>>> import numpy as np
>>> np.set_printoptions(precision=3, suppress=True, linewidth=140)
>>> def rnd(a):
...     return np.round(a, 3) + 0
... 
>>> basis = 20 * np.array([[-1.1, 0.1, 0.4, 1.2, -1.6, -0.6, -0.6, 2.2],
...     [0.5, 0.7, 1.2, -0.2, -0.2, -1.0, 0.1, -1.6],
...     [-1.0, -1.6, -1.8, -2.0, 0.7, -0.5, -1.3, -0.3]])
>>> rng = np.random.default_rng(41)
>>> z = rng.integers(0, 3, 15)
>>> X = basis[z] + rng.normal(size=(15, 8))
>>> rnd(X)
array([[  8.642,  12.693,  23.282,  -2.814,  -3.105, -20.544,   1.453, -30.07 ],
       [-19.097, -32.803, -36.15 , -40.43 ,  14.152,  -9.121, -26.275,  -5.631],
       [-19.432, -31.216, -36.63 , -40.222,  15.972, -10.186, -25.97 ,  -5.559],
       [-20.577, -32.39 , -34.322, -38.704,  12.897,  -9.935, -27.289,  -7.532],
       [-19.997, -30.475, -36.082, -38.53 ,  12.943,  -9.864, -25.919,  -5.914],
       [-21.007,   2.573,   7.451,  22.649, -32.554, -12.021, -12.551,  42.475],
       [-23.764,   2.811,   8.256,  23.414, -31.559, -11.506, -12.214,  43.573],
       [-18.851, -31.147, -34.567, -38.988,  14.258, -10.449, -26.343,  -6.595],
       [ 10.065,  14.209,  25.167,  -2.652,  -4.018, -19.61 ,   0.824, -32.678],
       [-21.086, -31.873, -36.538, -40.774,  13.971, -11.875, -26.098,  -5.547],
       [-20.767,   0.822,   7.564,  21.941, -30.682, -12.212, -11.786,  42.46 ],
       [  9.726,  13.364,  22.757,  -5.209,  -4.987, -20.908,   0.201, -30.727],
       [-20.079, -31.94 , -35.955, -40.33 ,  13.813,  -9.574, -26.394,  -4.861],
       [  9.656,  15.021,  22.964,  -3.845,  -3.445, -18.819,   3.207, -33.09 ],
       [-20.768, -30.577, -36.494, -41.621,  14.978,  -9.528, -27.308,  -6.702]])
>>> out = X / np.linalg.norm(X, axis=1, keepdims=True)
>>> gram = out @ out.T
>>> rnd(np.degrees(np.arccos(np.clip(gram[5, 8], -1, 1))))
np.float64(109.861)
>>> rnd(np.linalg.norm(out, axis=1))
array([1., 1., 1., 1., 1., 1., 1., 1., 1., 1., 1., 1., 1., 1., 1.])
>>> np.argwhere(np.triu(np.abs(gram) > 0.95, 1))
array([[ 0,  8],
       [ 0, 11],
       [ 0, 13],
       [ 1,  2],
       [ 1,  3],
       [ 1,  4],
       [ 1,  7],
       [ 1,  9],
       [ 1, 12],
       [ 1, 14],
       [ 2,  3],
       [ 2,  4],
       [ 2,  7],
       [ 2,  9],
       [ 2, 12],
       [ 2, 14],
       [ 3,  4],
       [ 3,  7],
       [ 3,  9],
       [ 3, 12],
       [ 3, 14],
       [ 4,  7],
       [ 4,  9],
       [ 4, 12],
       [ 4, 14],
       [ 5,  6],
       [ 5, 10],
       [ 6, 10],
       [ 7,  9],
       [ 7, 12],
       [ 7, 14],
       [ 8, 11],
       [ 8, 13],
       [ 9, 12],
       [ 9, 14],
       [11, 13],
       [12, 14]])
>>> r0 = np.array([1, 2])
>>> rnd(np.cross(X[1, :3], X[9, :3]))
array([ 46.363,  64.486, -83.01 ])
